>>> import numpy as np
>>> np.set_printoptions(precision=2, suppress=True, linewidth=140)
>>> def rnd(a):
...     return np.round(a, 2) + 0
... 
>>> E = np.array([[-0.4, -1.8, 0.1], [0.0, -0.2, -0.1], [0.9, 0.2, -0.6]])
>>> E
array([[-0.4, -1.8,  0.1],
       [ 0. , -0.2, -0.1],
       [ 0.9,  0.2, -0.6]])
>>> Q = E.astype(float).copy()
>>> for j in range(3):
...     Q[:, j] -= Q[:, :j] @ (Q[:, :j].T @ Q[:, j])
...     Q[:, j] /= np.linalg.norm(Q[:, j])
... 
>>> rnd(Q.T @ E)
array([[ 0.98,  0.91, -0.59],
       [ 0.  ,  1.58,  0.16],
       [ 0.  ,  0.  ,  0.08]])
>>> rnd(Q)
array([[-0.41, -0.91,  0.12],
       [ 0.  , -0.13, -0.99],
       [ 0.91, -0.4 ,  0.05]])
>>> rnd(Q.T @ Q)
array([[1., 0., 0.],
       [0., 1., 0.],
       [0., 0., 1.]])
>>> x = np.array([-4, -2, -2])
>>> rhs = Q @ x
>>> coef, lr = np.zeros(3), 1 / np.linalg.norm(Q, 2) ** 2
>>> for i in range(25):
...     coef -= lr * Q.T @ (Q @ coef - rhs)
...     if i % 5 == 0: print(i, round(np.linalg.norm(Q @ coef - rhs), 2))
... 
0 0.0
5 0.0
10 0.0
15 0.0
20 0.0
>>> rnd(coef)
array([-4., -2., -2.])
>>> rnd(np.linalg.cond(Q))
np.float64(1.0)
>>> W2 = np.array([[2, -1, 0], [2, -2, 1]])
>>> arr = np.repeat(W2, 13 // 2, axis=0)
>>> rng = np.random.default_rng(5563)
>>> arr = arr + 0.02 * rng.normal(size=arr.shape)
>>> rnd(arr)
array([[ 2.02, -1.03,  0.01],
       [ 2.01, -0.99,  0.02],
       [ 1.99, -1.01, -0.03],
       [ 2.02, -1.04, -0.01],
       [ 2.  , -1.01,  0.02],
       [ 1.99, -1.01, -0.02],
       [ 2.01, -1.97,  0.98],
       [ 1.99, -2.01,  0.99],
       [ 2.01, -2.03,  0.98],
       [ 2.01, -1.98,  0.98],
       [ 2.  , -2.04,  0.98],
       [ 2.  , -2.  ,  0.98]])
>>> z = arr[:, 2] > np.median(arr[:, 2])
>>> f = arr[z].mean(axis=0) - arr[~z].mean(axis=0)
>>> (((arr - arr.mean(axis=0)) @ f > 0) == z).mean()
np.float64(1.0)
>>> X = np.maximum(np.array([[4, -1],
...     [5, 0],
...     [-1, -4],
...     [-5, -4],
...     [5, -1],
...     [-4, 4],
...     [4, -4],
...     [5, 0],
...     [0, -1],
...     [-5, -2]]) @ np.array([[0, 0, -1], [-1, -1, 2]]) + np.array([-3, 0, -1]), 0)
>>> X
array([[ 0,  1,  0],
       [ 0,  0,  0],
       [ 1,  4,  0],
       [ 1,  4,  0],
       [ 0,  1,  0],
       [ 0,  0, 11],
       [ 1,  4,  0],
       [ 0,  0,  0],
       [ 0,  1,  0],
       [ 0,  2,  0]])
>>> # rows 2 and 3 are equal
>>> x = np.array([1, 0, 0])
>>> rhs = X @ x
>>> rhs
array([0, 0, 1, 1, 0, 0, 1, 0, 0, 0])
>>> try:
...     np.linalg.solve(X, rhs)
... except np.linalg.LinAlgError as e:
...     print(repr(e))
... 
LinAlgError('Last 2 dimensions of the array must be square')
>>> rhs = rhs + 0.1 * rng.normal(size=10)
>>> rnd(rhs)
array([ 0.02,  0.03,  0.69,  0.89, -0.09, -0.12,  0.92, -0.06,  0.29,  0.09])
>>> coef, *_ = np.linalg.lstsq(X, rhs)
>>> [round(float(np.linalg.norm(np.linalg.solve(X.T @ X + lam * np.eye(3), X.T @ rhs))), 2) for lam in (0, 1, 10, 100)]
[0.6, 0.24, 0.16, 0.07]
